$ ipython --no-banner

In [1]: import numpy as np

In [2]: np.set_printoptions(precision=2, suppress=True, linewidth=200, legacy="1.25")

In [3]: def rnd(a):
   ...:     return np.round(a, 2) + 0
   ...: 

In [4]: m1 = np.array([[3, -3, -2],
   ...:     [3, -2, 0],
   ...:     [5, -2, 2],
   ...:     [7, 1, 4],
   ...:     [4, 0, 1],
   ...:     [4, 0, 3],
   ...:     [7, 2, 4],
   ...:     [10, 5, 6],
   ...:     [11, 3, 9],
   ...:     [14, 3, 11],
   ...:     [12, 5, 14]])

In [5]: gram = np.cov(m1, rowvar=False)

In [6]: rnd(np.polyfit(m1[:, 1], m1[:, 2], 1))
Out[6]: array([1.52, 3.06])

In [7]: rnd(gram)
Out[7]: 
array([[15.22,  9.37, 17.88],
       [ 9.37,  7.69, 11.73],
       [17.88, 11.73, 23.82]])

In [8]: np.argwhere(np.triu(np.abs(np.corrcoef(m1.T)) > 0.8, 1))
Out[8]: 
array([[0, 1],
       [0, 2],
       [1, 2]])

In [9]: rnd(np.corrcoef(m1.T))
Out[9]: 
array([[1.  , 0.87, 0.94],
       [0.87, 1.  , 0.87],
       [0.94, 0.87, 1.  ]])

In [10]: np.argsort(-m1.std(axis=0).round(6), kind="stable")
Out[10]: array([2, 0, 1])

In [11]: rnd(np.linalg.eigvalsh(gram)[::-1])
Out[11]: array([44.1 ,  1.52,  1.1 ])

In [12]: gram.shape
Out[12]: (3, 3)

In [13]: rnd(np.corrcoef(m1[:, 1], m1[:, 2])[0, 1])
Out[13]: 0.87

In [14]: theta = np.deg2rad(180)

In [15]: E = np.eye(4)

In [16]: E[np.ix_([1, 2], [1, 2])] = [[np.cos(theta), -np.sin(theta)], [np.sin(theta), np.cos(theta)]]

In [17]: rnd(E)
Out[17]: 
array([[ 1.,  0.,  0.,  0.],
       [ 0., -1.,  0.,  0.],
       [ 0.,  0., -1.,  0.],
       [ 0.,  0.,  0.,  1.]])

In [18]: D = np.linalg.norm(m1[:, None] - m1[None], axis=-1)

In [19]: rnd(D[:5, :5])
Out[19]: 
array([[0.  , 2.24, 4.58, 8.25, 4.36],
       [2.24, 0.  , 2.83, 6.4 , 2.45],
       [4.58, 2.83, 0.  , 4.12, 2.45],
       [8.25, 6.4 , 4.12, 0.  , 4.36],
       [4.36, 2.45, 2.45, 4.36, 0.  ]])

In [20]: D.shape
Out[20]: (11, 11)

In [21]: rnd(np.linalg.norm(m1 - m1.mean(axis=0), axis=1))
Out[21]: array([ 8.96,  7.08,  4.71,  0.78,  5.08,  3.86,  1.2 ,  4.93,  5.98,  9.39, 11.12])

In [22]: np.unravel_index(D.round(6).argmax(), D.shape)
Out[22]: (0, 10)

In [23]: Xc = (m1 - m1.mean(axis=0)) / m1.std(axis=0)

In [24]: rnd(Xc.std(axis=0))
Out[24]: array([1., 1., 1.])

In [25]: c = np.linalg.lstsq(np.delete(Xc, 1, axis=1), Xc[:, 1])[0]

In [26]: np.abs(c).argmax()
Out[26]: 1

In [27]: left, sig, vt = np.linalg.svd(m1, full_matrices=False)

In [28]: rnd(left.T @ m1 @ vt.T)
Out[28]: 
array([[35.14,  0.  ,  0.  ],
       [ 0.  ,  7.68,  0.  ],
       [ 0.  ,  0.  ,  3.81]])

In [29]: rnd(np.sqrt((sig ** 2).sum())), rnd(np.linalg.norm(m1))
Out[29]: (36.17, 36.17)

In [30]: rnd(np.cumsum(sig ** 2) / np.sum(sig ** 2))
Out[30]: array([0.94, 0.99, 1.  ])

In [31]: rnd(np.abs(vt[0]))
Out[31]: array([0.76, 0.21, 0.61])

In [32]: rnd(vt @ vt.T)
Out[32]: 
array([[1., 0., 0.],
       [0., 1., 0.],
       [0., 0., 1.]])

In [33]: hat = m1 @ np.linalg.solve(m1.T @ m1, m1.T)

In [34]: rnd(np.linalg.eigvalsh(hat))
Out[34]: array([0., 0., 0., 0., 0., 0., 0., 0., 1., 1., 1.])

In [35]: rnd(np.diag(hat))
Out[35]: array([0.37, 0.18, 0.29, 0.09, 0.09, 0.06, 0.14, 0.69, 0.17, 0.29, 0.62])

In [36]: np.linalg.matrix_rank(np.eye(11) - hat)
Out[36]: 8

In [37]: mat = np.load("block1.npy")

In [38]: mat
Out[38]: 
array([[2., 1., 0.],
       [0., 2., 1.],
       [0., 0., 2.]])

In [39]: np.linalg.matrix_rank(mat - mat[0, 0] * np.eye(3))
Out[39]: 2

In [40]: np.prod(np.diag(mat)), rnd(np.linalg.det(mat))
Out[40]: (8.0, 8.0)

In [41]: rng = np.random.default_rng(92748)

In [42]: labels = rng.permutation(3)

In [43]: labels
Out[43]: array([0, 2, 1])

In [44]: M2 = mat[labels][:, labels]

In [45]: np.allclose(M2, mat)
Out[45]: False

In [46]: np.trace(M2)
Out[46]: 6.0

In [47]: u = np.array([-1, -2, 2])

In [48]: M2 = mat + np.outer(u, np.eye(3)[2])

In [49]: rnd(np.linalg.det(M2) / np.linalg.det(mat)), rnd(1 + np.linalg.solve(mat, u)[2])
Out[49]: (2.0, 2.0)

In [50]: np.linalg.matrix_rank(np.linalg.inv(M2) - np.linalg.inv(mat), tol=1e-8)
Out[50]: 1

In [51]: (mat + mat.T) / 2
Out[51]: 
array([[2. , 0.5, 0. ],
       [0.5, 2. , 0.5],
       [0. , 0.5, 2. ]])

In [52]: rnd(np.linalg.det(mat))
Out[52]: 8.0

In [53]: np.allclose(mat, mat.T)
Out[53]: False

In [54]: rnd(np.sort(np.abs(np.linalg.eigvals(mat))))
Out[54]: array([2., 2., 2.])

In [55]: rnd(np.linalg.matrix_power(mat, 2))
Out[55]: 
array([[4., 4., 1.],
       [0., 4., 4.],
       [0., 0., 4.]])

In [56]: np.trace(mat)
Out[56]: 6.0

In [57]: mat @ mat
Out[57]: 
array([[4., 4., 1.],
       [0., 4., 4.],
       [0., 0., 4.]])

In [58]: x = np.array([3, -2, 2])

In [59]: np.linalg.norm(mat @ x) <= np.linalg.norm(mat, 2) * np.linalg.norm(x) + 1e-9
Out[59]: True

In [60]: mat @ np.ones(3)
Out[60]: array([3., 3., 2.])

In [61]: mat @ x
Out[61]: array([ 4., -2.,  4.])

In [62]: np.sign((mat @ x).round(6))
Out[62]: array([ 1., -1.,  1.])

In [63]: (mat @ x).argmax()
Out[63]: 0

In [64]: F = np.loadtxt("a.csv", delimiter=",")

In [65]: F
Out[65]: 
array([[-1., -3.],
       [ 3.,  1.]])

In [66]: x = np.array([-2, 1])

In [67]: (F @ x).argmax()
Out[67]: 0

In [68]: F @ (2 * x)
Out[68]: array([ -2., -10.])

In [69]: F * x
Out[69]: 
array([[ 2., -3.],
       [-6.,  1.]])

In [70]: np.einsum("ij,j->i", F, x)
Out[70]: array([-1., -5.])

In [71]: np.sign((F @ x).round(6))
Out[71]: array([-1., -1.])

In [72]: (F * x).sum(axis=1)
Out[72]: array([-1., -5.])

In [73]: np.linalg.norm(F @ x) <= np.linalg.norm(F, 2) * np.linalg.norm(x) + 1e-9
Out[73]: True

In [74]: F @ np.ones(2)
Out[74]: array([-4.,  4.])

In [75]: arr = np.load("layer19.npy")

In [76]: arr
Out[76]: 
array([[ 9,  3,  3],
       [-3, -1, -1],
       [-3, -1, -1]])

In [77]: def softmax(z):
    ...:     e = np.exp(z - z.max(axis=-1, keepdims=True))
    ...:     return e / e.sum(axis=-1, keepdims=True)
    ...: 

In [78]: rnd(softmax(arr[1]))
Out[78]: array([0.06, 0.47, 0.47])

In [79]: rnd(softmax(10 * arr[1]))
Out[79]: array([0. , 0.5, 0.5])

In [80]: S = arr @ arr.T / np.sqrt(3)

In [81]: softmax(S).round(6).argmax(axis=1)
Out[81]: array([0, 1, 1])

In [82]: rnd(softmax(S))
Out[82]: 
array([[1. , 0. , 0. ],
       [0. , 0.5, 0.5],
       [0. , 0.5, 0.5]])

In [83]: rnd(softmax(S)[1] @ arr)
Out[83]: array([-3., -1., -1.])

In [84]: gram = arr.T @ arr

In [85]: gram
Out[85]: 
array([[99, 33, 33],
       [33, 11, 11],
       [33, 11, 11]])

In [86]: np.allclose(gram, gram.T)
Out[86]: True

In [87]: rnd(np.linalg.svd(arr, compute_uv=False) ** 2)
Out[87]: array([121.,   0.,   0.])

In [88]: rnd(np.linalg.eigvalsh(gram)[::-1])
Out[88]: array([121.,   0.,   0.])

In [89]: M2 = gram + rng.integers(-2, 3, (3, 1)) @ rng.integers(-2, 3, (1, 3))

In [90]: M2
Out[90]: 
array([[101,  34,  35],
       [ 35,  12,  13],
       [ 35,  12,  13]])

In [91]: np.abs(M2 - gram).sum(axis=1)
Out[91]: array([5, 5, 5])

In [92]: rnd(np.linalg.svd(M2 - gram, compute_uv=False))
Out[92]: array([5.2, 0. , 0. ])

In [93]: M = np.load("out10.npy")

In [94]: rnd(M)
Out[94]: 
array([[-0.49,  0.03,  0.87],
       [ 0.72, -0.55,  0.43],
       [ 0.49,  0.83,  0.25]])

In [95]: q = M.astype(float).copy()

In [96]: for j in range(3):
    ...:     q[:, j] -= q[:, :j] @ (q[:, :j].T @ q[:, j])
    ...:     q[:, j] /= np.linalg.norm(q[:, j])
    ...: 

In [97]: rnd(q.T @ M)
Out[97]: 
array([[1., 0., 0.],
       [0., 1., 0.],
       [0., 0., 1.]])

In [98]: left, sig, vt = np.linalg.svd(M, full_matrices=False)

In [99]: np.allclose(left * sig @ vt, M)
Out[99]: True

In [100]: rnd(np.cumsum(sig ** 2) / np.sum(sig ** 2))
Out[100]: array([0.33, 0.67, 1.  ])

In [101]: rnd(vt @ vt.T)
Out[101]: 
array([[1., 0., 0.],
       [0., 1., 0.],
       [0., 0., 1.]])

In [102]: rnd(np.sqrt((sig ** 2).sum())), rnd(np.linalg.norm(M))
Out[102]: (1.73, 1.73)

In [103]: left.shape, sig.shape, vt.shape
Out[103]: ((3, 3), (3,), (3, 3))

In [104]: (sig > 1e-8).sum()
Out[104]: 3

In [105]: rnd(left.T @ M @ vt.T)
Out[105]: 
array([[1., 0., 0.],
       [0., 1., 0.],
       [0., 0., 1.]])

In [106]: X = np.minimum.outer(np.arange(1, 4), np.arange(1, 4)) * 3

In [107]: X
Out[107]: 
array([[3, 3, 3],
       [3, 6, 6],
       [3, 6, 9]])

In [108]: x = np.ones(3)

In [109]: for _ in range(7):
     ...:     x = X @ x
     ...:     x /= np.linalg.norm(x)
     ...:     print(round(x @ X @ x, 2))
     ...: 
15.13
15.15
15.15
15.15
15.15
15.15
15.15

In [110]: rnd(np.linalg.eigvalsh(X)[-1])
Out[110]: 15.15

In [111]: rnd(x)
Out[111]: array([0.33, 0.59, 0.74])

In [112]: ev, V = np.linalg.eigh(X)

In [113]: x = np.array([4, -1, -4])

In [114]: rnd(x @ X @ x / (x @ x)), rnd(ev[0]), rnd(ev[-1])
Out[114]: (3.82, 0.92, 15.15)

In [115]: rnd(np.linalg.eigvalsh(X[1:, 1:]))
Out[115]: array([ 1.32, 13.68])

In [116]: x @ X @ x
Out[116]: 126

In [117]: labels = rng.permutation(3)

In [118]: M2 = X[:, labels] * rng.choice([-1, 1], 3)

In [119]: M2
Out[119]: 
array([[-3, -3, -3],
       [-6, -6, -3],
       [-6, -9, -3]])

In [120]: left, _, vt = np.linalg.svd(X.T @ M2)

In [121]: labels
Out[121]: array([1, 2, 0])

In [122]: W0 = np.array([[-1.74, -0.53, -0.14, -0.93],
     ...:     [1.06, -0.93, 0.66, 0.67],
     ...:     [1.56, -0.69, 0.66, 0.93]])

In [123]: x = np.array([5, 5, 5])

In [124]: target = M @ x

In [125]: c, lr = np.zeros(3), 1 / np.linalg.norm(M, 2) ** 2

In [126]: for i in range(200):
     ...:     c -= lr * M.T @ (M @ c - target)
     ...:     if i % 50 == 0: print(i, round(np.linalg.norm(M @ c - target), 2))
     ...: 
0 0.0
50 0.0
100 0.0
150 0.0

In [127]: rnd(np.linalg.cond(M))
Out[127]: 1.0

In [128]: rnd(c)
Out[128]: array([5., 5., 5.])

In [129]: np.linalg.matrix_rank(W0, rtol=0.1)
Out[129]: 2

In [130]: np.argsort(-np.linalg.norm(W0, axis=0).round(6), kind="stable")[:3]
Out[130]: array([0, 3, 1])

In [131]: np.linalg.cond(W0) > 100
Out[131]: True

In [132]: x = np.array([1, 2, 1, 2])

In [133]: rnd(W0 @ x)
Out[133]: array([-4.8,  1.2,  2.7])

In [134]: (W0 @ x).argmax()
Out[134]: 2

In [135]: np.linalg.norm(W0 @ x) <= np.linalg.norm(W0, 2) * np.linalg.norm(x) + 1e-9
Out[135]: True
